$ ipython --no-banner

In [1]: import numpy as np

In [2]: import numpy.linalg as la

In [3]: np.set_printoptions(precision=3, suppress=True, linewidth=200, sign=" ")

In [4]: rng = np.random.default_rng(8538)

In [5]: theta = rng.uniform(0, 2 * np.pi, 31)

In [6]: Q, _ = la.qr(np.array([[0.8, 0.5],
   ...:     [1.7, -1.3],
   ...:     [0.9, 0.4],
   ...:     [-0.2, -0.2],
   ...:     [-0.9, 0.6],
   ...:     [1.4, 0.4],
   ...:     [-1.2, -0.7],
   ...:     [0.7, 0.4],
   ...:     [-1.0, -1.3]]))

In [7]: M = 3 * np.c_[np.cos(theta), np.sin(theta)] @ Q.T

In [8]: M
Out[8]: 
array([[ 0.082, -2.545, -0.095, -0.107,  1.246, -0.404, -0.065,  0.028, -0.879],
       [ 0.614, -1.892,  0.471, -0.255,  0.882,  0.432, -0.853,  0.487, -1.681],
       [-0.811,  1.242, -0.708,  0.297, -0.547, -0.823,  1.154, -0.663,  1.861],
       [ 0.934,  0.483,  0.947, -0.281, -0.312,  1.332, -1.369,  0.793, -1.596],
       [ 0.725, -1.577,  0.601, -0.28 ,  0.718,  0.642, -1.022,  0.585, -1.798],
       [ 0.395,  2.364,  0.549, -0.05 , -1.195,  0.997, -0.624,  0.369, -0.057],
       [-0.936,  0.259, -0.899,  0.306, -0.053, -1.187,  1.357, -0.784,  1.813],
       [-0.944, -0.202, -0.938,  0.293,  0.175, -1.289,  1.378, -0.797,  1.695],
       [ 0.391, -2.297,  0.225, -0.197,  1.099,  0.055, -0.52 ,  0.292, -1.383],
       [-0.455,  2.204, -0.294,  0.214, -1.049, -0.159,  0.616, -0.348,  1.475],
       [ 0.206, -2.482,  0.031, -0.144,  1.205, -0.226, -0.248,  0.134, -1.093],
       [-0.61 , -2.014, -0.735,  0.13 ,  1.039, -1.211,  0.929, -0.545,  0.557],
       [ 0.663, -1.766,  0.528, -0.267,  0.816,  0.522, -0.927,  0.53 , -1.736],
       [-0.76 , -1.591, -0.854,  0.191,  0.843, -1.325,  1.14 , -0.665,  0.957],
       [-0.534,  2.067, -0.38 ,  0.235, -0.975, -0.29 ,  0.733, -0.416,  1.581],
       [ 0.009,  2.563,  0.185,  0.079, -1.262,  0.527, -0.067,  0.048,  0.716],
       [ 0.025, -2.559, -0.152, -0.089,  1.257, -0.482,  0.018, -0.02 , -0.777],
       [-0.054, -2.563, -0.229, -0.064,  1.266, -0.586,  0.132, -0.086, -0.633],
       [-0.762,  1.446, -0.647,  0.288, -0.651, -0.718,  1.079, -0.618,  1.829],
       [-0.91 , -0.774, -0.944,  0.264,  0.453, -1.359,  1.34 , -0.778,  1.469],
       [-0.072, -2.562, -0.247, -0.058,  1.266, -0.611,  0.159, -0.101, -0.598],
       [ 0.942,  0.297,  0.942, -0.29 , -0.221,  1.305, -1.377,  0.797, -1.664],
       [ 0.537,  2.157,  0.674, -0.102, -1.104,  1.144, -0.827,  0.486, -0.382],
       [-0.836, -1.27 , -0.906,  0.225,  0.691, -1.361,  1.243, -0.724,  1.19 ],
       [-0.289, -2.466, -0.453,  0.014,  1.236, -0.878,  0.473, -0.282, -0.168],
       [ 0.893,  0.917,  0.938, -0.255, -0.522,  1.366, -1.319,  0.766, -1.397],
       [ 0.89 ,  0.946,  0.936, -0.252, -0.536,  1.367, -1.314,  0.763, -1.382],
       [ 0.679,  1.844,  0.792, -0.157, -0.961,  1.269, -1.027,  0.601, -0.734],
       [-0.085,  2.545,  0.092,  0.108, -1.245,  0.4  ,  0.069, -0.031,  0.884],
       [ 0.387, -2.302,  0.221, -0.196,  1.102,  0.049, -0.515,  0.289, -1.377],
       [-0.541, -2.149, -0.678,  0.104,  1.101, -1.148,  0.833, -0.49 ,  0.392]])

In [9]: Xc = M - M.mean(axis=0)

In [10]: Uu, sig, Vh = la.svd(Xc, full_matrices=False)

In [11]: np.searchsorted(np.cumsum(sig ** 2) / (sig ** 2).sum(), 0.9) + 1
Out[11]: np.int64(2)

In [12]: np.round((sig ** 2).sum() ** 2 / (sig ** 4).sum(), 3)
Out[12]: np.float64(1.983)
